$ ipython --no-banner

In [1]: import numpy as np

In [2]: np.set_printoptions(suppress=True, linewidth=200)

In [3]: def rd(a):
   ...:     return np.round(a, 3) + 0
   ...: 

In [4]: W0 = np.array([[1, -1, 1, -1, -1, 1, -1, 1],
   ...:     [1, -1, 1, -1, 1, -1, 1, -1],
   ...:     [1, 1, 1, 1, 1, 1, 1, 1],
   ...:     [1, 1, -1, -1, 1, 1, -1, -1]])

In [5]: out = W0[0, 0] * W0[1:] - np.outer(W0[1:, 0], W0[0])

In [6]: out
Out[6]: 
array([[ 0,  0,  0,  0,  2, -2,  2, -2],
       [ 0,  2,  0,  2,  2,  0,  2,  0],
       [ 0,  2, -2,  0,  2,  0,  0, -2]])

In [7]: np.flatnonzero(~out.round(6).any(axis=1))
Out[7]: array([], dtype=int64)

In [8]: np.linalg.matrix_rank(out), np.linalg.matrix_rank(W0)
Out[8]: (np.int64(3), np.int64(4))

In [9]: W0[:, 0] / W0[0, 0]
Out[9]: array([1., 1., 1., 1.])

In [10]: W0.ravel(order="F")
Out[10]: array([ 1,  1,  1,  1, -1, -1,  1,  1,  1,  1,  1, -1, -1, -1,  1, -1, -1,  1,  1,  1,  1, -1,  1,  1, -1,  1,  1, -1,  1, -1,  1, -1])

In [11]: W0.reshape(-1, 2)
Out[11]: 
array([[ 1, -1],
       [ 1, -1],
       [-1,  1],
       [-1,  1],
       [ 1, -1],
       [ 1, -1],
       [ 1, -1],
       [ 1, -1],
       [ 1,  1],
       [ 1,  1],
       [ 1,  1],
       [ 1,  1],
       [ 1,  1],
       [-1, -1],
       [ 1,  1],
       [-1, -1]])

In [12]: W0.reshape(2, -1)
Out[12]: 
array([[ 1, -1,  1, -1, -1,  1, -1,  1,  1, -1,  1, -1,  1, -1,  1, -1],
       [ 1,  1,  1,  1,  1,  1,  1,  1,  1,  1, -1, -1,  1,  1, -1, -1]])

In [13]: t3 = W0.reshape(4, 2, -1)

In [14]: t3[:, 0]
Out[14]: 
array([[ 1, -1,  1, -1],
       [ 1, -1,  1, -1],
       [ 1,  1,  1,  1],
       [ 1,  1, -1, -1]])

In [15]: np.einsum("ihd,ihd->ih", t3, t3)
Out[15]: 
array([[4, 4],
       [4, 4],
       [4, 4],
       [4, 4]])

In [16]: t3.transpose(1, 0, 2)
Out[16]: 
array([[[ 1, -1,  1, -1],
        [ 1, -1,  1, -1],
        [ 1,  1,  1,  1],
        [ 1,  1, -1, -1]],

       [[-1,  1, -1,  1],
        [ 1, -1,  1, -1],
        [ 1,  1,  1,  1],
        [ 1,  1, -1, -1]]])

In [17]: np.einsum("ihd,jhd->hij", t3, t3).shape
Out[17]: (2, 4, 4)

In [18]: np.swapaxes(t3, 1, 2)[1]
Out[18]: 
array([[ 1,  1],
       [-1, -1],
       [ 1,  1],
       [-1, -1]])

In [19]: t3.sum(axis=1)
Out[19]: 
array([[ 0,  0,  0,  0],
       [ 2, -2,  2, -2],
       [ 2,  2,  2,  2],
       [ 2,  2, -2, -2]])

In [20]: out = np.array([[0], [-2], [1]])

In [21]: arr = np.block([[np.zeros((3, 3)), out], [out.T, np.zeros((1, 1))]])

In [22]: arr
Out[22]: 
array([[ 0.,  0.,  0.,  0.],
       [ 0.,  0.,  0., -2.],
       [ 0.,  0.,  0.,  1.],
       [ 0., -2.,  1.,  0.]])

In [23]: # symmetric

In [24]: Uu, sv, Vh = np.linalg.svd(arr)

In [25]: np.argmax(sv[:-1] / (sv[1:] + 1e-6)) + 1
Out[25]: np.int64(2)

In [26]: rd(sv)
Out[26]: array([2.236, 2.236, 0.   , 0.   ])

In [27]: out = Uu[:, :2] @ np.diag(sv[:2]) @ Vh[:2]

In [28]: out
Out[28]: 
array([[ 0.,  0.,  0.,  0.],
       [ 0.,  0.,  0., -2.],
       [ 0.,  0.,  0.,  1.],
       [ 0., -2.,  1.,  0.]])

In [29]: np.linalg.matrix_rank(out)
Out[29]: np.int64(2)

In [30]: x = np.array([4, 0, 2, 4])

In [31]: arr @ (2 * x)
Out[31]: array([  0., -16.,   8.,   4.])

In [32]: arr * x
Out[32]: 
array([[ 0.,  0.,  0.,  0.],
       [ 0.,  0.,  0., -8.],
       [ 0.,  0.,  0.,  4.],
       [ 0., -0.,  2.,  0.]])

In [33]: np.sign((arr @ x).round(6))
Out[33]: array([ 0., -1.,  1.,  1.])

In [34]: arr @ x
Out[34]: array([ 0., -8.,  4.,  2.])

In [35]: (arr @ x).argmax()
Out[35]: np.int64(2)

In [36]: F = np.load("w.npy")

In [37]: F
Out[37]: 
array([[ -4. ,   0.7,   0.8,   0.5],
       [-12. ,  -1.6,  -0.5,  -0.1],
       [-36. ,   0.1,   0.5,  -0.5],
       [ 20. ,  -0.5,  -0.8,   0.1]])

In [38]: np.einsum("ii->", F)
Out[38]: np.float64(-5.0)

In [39]: rd(np.linalg.det(2 * F)), rd(np.linalg.det(F))
Out[39]: (np.float64(-101.76), np.float64(-6.36))

In [40]: Uu, sv, Vh = np.linalg.svd(F)

In [41]: rd(sv)
Out[41]: array([43.09 ,  2.116,  0.628,  0.111])

In [42]: out = Uu[:, :1] @ np.diag(sv[:1]) @ Vh[:1]

In [43]: np.linalg.matrix_rank(F, rtol=0.05)
Out[43]: np.int64(1)

In [44]: np.linalg.matrix_rank(out)
Out[44]: np.int64(1)

In [45]: rd(np.linalg.norm(F - out, 2)), rd(sv[1])
Out[45]: (np.float64(2.116), np.float64(2.116))

In [46]: rd(np.linalg.norm(F - out) / np.linalg.norm(F))
Out[46]: np.float64(0.051)
